$ python3 -q
>>> import numpy as np
>>> import numpy.linalg as la
>>> np.set_printoptions(precision=1, suppress=True, linewidth=200, floatmode="fixed")
>>> M = np.load("sample14.npy")
>>> M
array([[  0.7,   1.6,  -3.3],
       [ -0.6,   3.8,  -5.4],
       [  1.4, -10.5,   0.1],
       [  2.3, -10.1,  -0.8],
       [ -0.1,   2.0,  -0.5],
       [  0.9, -10.9,  -1.7],
       [  1.7,   2.9,  -1.9],
       [  1.1,   7.7,   2.5],
       [  1.5,   1.8,  -3.0],
       [ -1.8,   1.8,  -2.8],
       [  1.2,  -8.8,  -0.1]])
>>> cent = M[[1, 9]].astype(float)
>>> for _ in range(6):
...     idx = la.norm(M[:, None] - cent, axis=-1).argmin(axis=1)
...     cent = np.array([M[idx == j].mean(axis=0) for j in range(2)])
... 
>>> idx
array([0, 0, 1, 1, 0, 1, 0, 0, 0, 0, 1])
>>> cent
array([[  0.4,   3.1,  -2.1],
       [  1.4, -10.1,  -0.6]])
>>> Xc = (M - M.mean(axis=0)) / M.std(axis=0)
>>> np.argwhere(np.abs(Xc) > 2)
array([[7, 2],
       [9, 0]])
>>> b = la.lstsq(np.delete(Xc, 2, axis=1), Xc[:, 2])[0]
>>> round(float(1 - np.var(Xc[:, 2] - np.delete(Xc, 2, axis=1) @ b)), 1)
0.2
>>> np.abs(b).argmax()
np.int64(0)
>>> data = np.array([[-0.2, -0.3, -0.7],
...     [0.5, 0.1, 0.9],
...     [-0.8, 0.3, -1.0],
...     [-1.0, 0.4, -1.0],
...     [0.0, -0.1, 0.0],
...     [-0.1, -0.1, -0.3],
...     [-0.1, 0.0, -0.2],
...     [0.6, -0.4, 0.9],
...     [0.6, 0.4, 1.0],
...     [0.7, -0.1, 1.0],
...     [-0.4, -0.3, -0.9]])
>>> x0 = np.array([3, 0, 1])
>>> h1 = np.maximum(data @ x0, 0)
>>> np.maximum(data @ x0, 0) - np.maximum(-data @ x0, 0)
array([-1.3,  2.4, -3.4, -4.0,  0.0, -0.6, -0.5,  2.7,  2.8,  3.1, -2.1])
>>> h1
array([0.0, 2.4, 0.0, 0.0, 0.0, 0.0, 0.0, 2.7, 2.8, 3.1, 0.0])
>>> data * (h1 > 1e-9)[:, None]
array([[-0.0, -0.0, -0.0],
       [ 0.5,  0.1,  0.9],
       [-0.0,  0.0, -0.0],
       [-0.0,  0.0, -0.0],
       [ 0.0, -0.0,  0.0],
       [-0.0, -0.0, -0.0],
       [-0.0,  0.0, -0.0],
       [ 0.6, -0.4,  0.9],
       [ 0.6,  0.4,  1.0],
       [ 0.7, -0.1,  1.0],
       [-0.0, -0.0, -0.0]])
>>> np.flatnonzero(h1 > 1e-9)
array([1, 7, 8, 9])
>>> x0 = np.array([1, 2, 0])
>>> y = data @ x0
>>> np.round(la.pinv(data) @ data, 1) + 0
array([[1.0, 0.0, 0.0],
       [0.0, 1.0, 0.0],
       [0.0, 0.0, 1.0]])
>>> y
array([-0.8,  0.7, -0.2, -0.2, -0.2, -0.3, -0.1, -0.2,  1.4,  0.5, -1.0])
>>> rng = np.random.default_rng(76)
>>> y = y + 0.3 * rng.normal(size=11)
>>> y.round(1) + 0
array([-1.0,  1.2,  0.1,  0.0,  0.1, -0.8,  0.1,  0.2,  1.8,  0.0, -1.3])
>>> b, *_ = la.lstsq(data, y)
>>> [round(float(la.norm(la.solve(data.T @ data + lam * np.eye(3), data.T @ y))), 2) for lam in (0, 1, 10, 100)]
[2.17, 1.11, 0.33, 0.05]
>>> np.round(data.T @ (y - data @ b), 1) + 0
array([0.0, 0.0, 0.0])
>>> b.round()
array([-0.0,  2.0,  1.0])
>>> round(la.norm(y - data @ b), 1)
np.float64(1.0)
>>> Xc = data - data.mean(axis=0)
>>> V = la.svd(Xc)[2][:2]
>>> Y = Xc - Xc @ V.T @ V
>>> np.round(np.cov(Xc @ V.T, rowvar=False), 1) + 0
array([[1.0, 0.0],
       [0.0, 0.1]])
>>> la.norm(Y, axis=1).round(6).argmax()
np.int64(7)
>>> J = np.loadtxt("block18.csv", delimiter=",")
>>> J.round(1) + 0
array([[-0.4,  0.0, -0.9, -0.3],
       [-0.4, -0.6,  0.0,  0.7],
       [ 0.2, -0.8,  0.1, -0.6],
       [ 0.8, -0.2, -0.5,  0.3]])
>>> # columns are unit length and at right angles
>>> Xc = M - M.mean(axis=0)
>>> V = la.svd(Xc)[2][:1]
>>> Y = Xc - Xc @ V.T @ V
>>> (Xc @ V.T).std(axis=0)
array([6.6])
>>> np.round(np.diag(V.T @ V), 1) + 0
array([0.0, 1.0, 0.0])
>>> la.norm(Y, axis=1).round(6).argmax()
np.int64(7)
>>> Uu, s, VT = la.svd(J, full_matrices=False)
>>> Uu.shape, s.shape, VT.shape
((4, 4), (4,), (4, 4))
>>> np.cumsum(s ** 2) / np.sum(s ** 2)
array([0.3, 0.5, 0.8, 1.0])
>>> np.sqrt((s ** 2).sum()), round(float(la.norm(J)), 1)
(np.float64(2.0), 2.0)
>>> np.round(Uu.T @ Uu, 1) + 0
array([[1.0, 0.0, 0.0, 0.0],
       [0.0, 1.0, 0.0, 0.0],
       [0.0, 0.0, 1.0, 0.0],
       [0.0, 0.0, 0.0, 1.0]])
>>> idx = rng.permutation(4)
>>> idx
array([2, 3, 1, 0])
>>> Y = J[idx][:, idx]
>>> np.allclose(Y, J)
False
>>> x0 = np.array([2, 3, 3, 0])
>>> y = J @ x0
>>> y
array([-3.4, -2.7, -1.7, -0.3])
>>> np.round(la.solve(J, 2 * y), 1) + 0
array([4.0, 6.0, 6.0, 0.0])
>>> np.round(la.solve(J, y + J[:, 1]), 1) + 0
array([2.0, 4.0, 3.0, 0.0])
>>> x0 = np.array([-4, 4, -3, -2])
>>> round(la.det(J), 1)
np.float64(-1.0)
>>> r0 = np.array([2, 3, 4, 0])
>>> v = np.array([3, -3, 2, -2])
>>> X = np.outer(r0, v)
>>> X
array([[  6,  -6,   4,  -4],
       [  9,  -9,   6,  -6],
       [ 12, -12,   8,  -8],
       [  0,   0,   0,   0]])
>>> round(np.trace(la.pinv(X) @ X), 1)
np.float64(1.0)
>>> np.unique(X.round(6), axis=0).shape
(4, 4)
>>> np.allclose(X[:-1].T @ la.lstsq(X[:-1].T, X[-1])[0], X[-1])
True
>>> la.lstsq(X[:-1].T, X[-1])[2]
np.int32(1)
>>> arr = np.eye(3, dtype=int)[rng.permutation(3)] * np.array([-3, 3, -2])
>>> arr
array([[ 0,  3,  0],
       [-3,  0,  0],
       [ 0,  0, -2]])
>>> (la.matrix_power((arr != 0) + (arr.T != 0) + np.eye(3), 3) > 0).astype(int)
array([[1, 1, 0],
       [1, 1, 0],
       [0, 0, 1]])
>>> arr @ arr
array([[-9,  0,  0],
       [ 0, -9,  0],
       [ 0,  0,  4]])
>>> np.flatnonzero(la.matrix_power((arr != 0) + (arr.T != 0) + np.eye(3), 3)[2])
array([2])
>>> E = np.load("data.npy")
>>> E
array([[ 2.2, 21.5,  9.1],
       [ 3.2,  8.5,  4.5],
       [ 7.2, -6.3,  4.8],
       [ 2.6, -3.3,  0.9],
       [-6.8, -0.8, -1.3],
       [ 3.2, 15.0,  7.0],
       [ 0.7, -1.1, -3.8],
       [ 1.0, 13.2,  8.0],
       [ 0.2,  4.9,  2.7],
       [ 4.1,  9.4,  5.4],
       [-1.4, 13.0,  4.8],
       [ 5.5,  9.5,  5.6],
       [-5.7,  5.5, -0.1],
       [ 0.8, -2.1,  1.4],
       [ 9.2, -4.4,  1.3]])
>>> Y = np.c_[E[:, :2] @ np.array([[3, -2], [-1, 2]]), np.array([9, 8, 9, 8, 1, 9, 9, 7, 9, 9, 3, 0, 6, 2, 1])]
>>> Y
array([[-14.9,  38.6,   9.0],
       [  1.1,  10.6,   8.0],
       [ 27.9, -27.0,   9.0],
       [ 11.1, -11.8,   8.0],
       [-19.6,  12.0,   1.0],
       [ -5.4,  23.6,   9.0],
       [  3.2,  -3.6,   9.0],
       [-10.2,  24.4,   7.0],
       [ -4.3,   9.4,   9.0],
       [  2.9,  10.6,   9.0],
       [-17.2,  28.8,   3.0],
       [  7.0,   8.0,   0.0],
       [-22.6,  22.4,   6.0],
       [  4.5,  -5.8,   2.0],
       [ 32.0, -27.2,   1.0]])
>>> np.round(la.lstsq(E, Y[:, 0])[0], 1) + 0
array([ 3.0, -1.0,  0.0])
>>> la.matrix_rank(Y)
np.int64(3)
>>> la.norm(la.qr(E)[0].T @ Y, axis=0) ** 2 / ((Y ** 2).sum(axis=0) + 1e-12)
array([1.0, 1.0, 0.5])
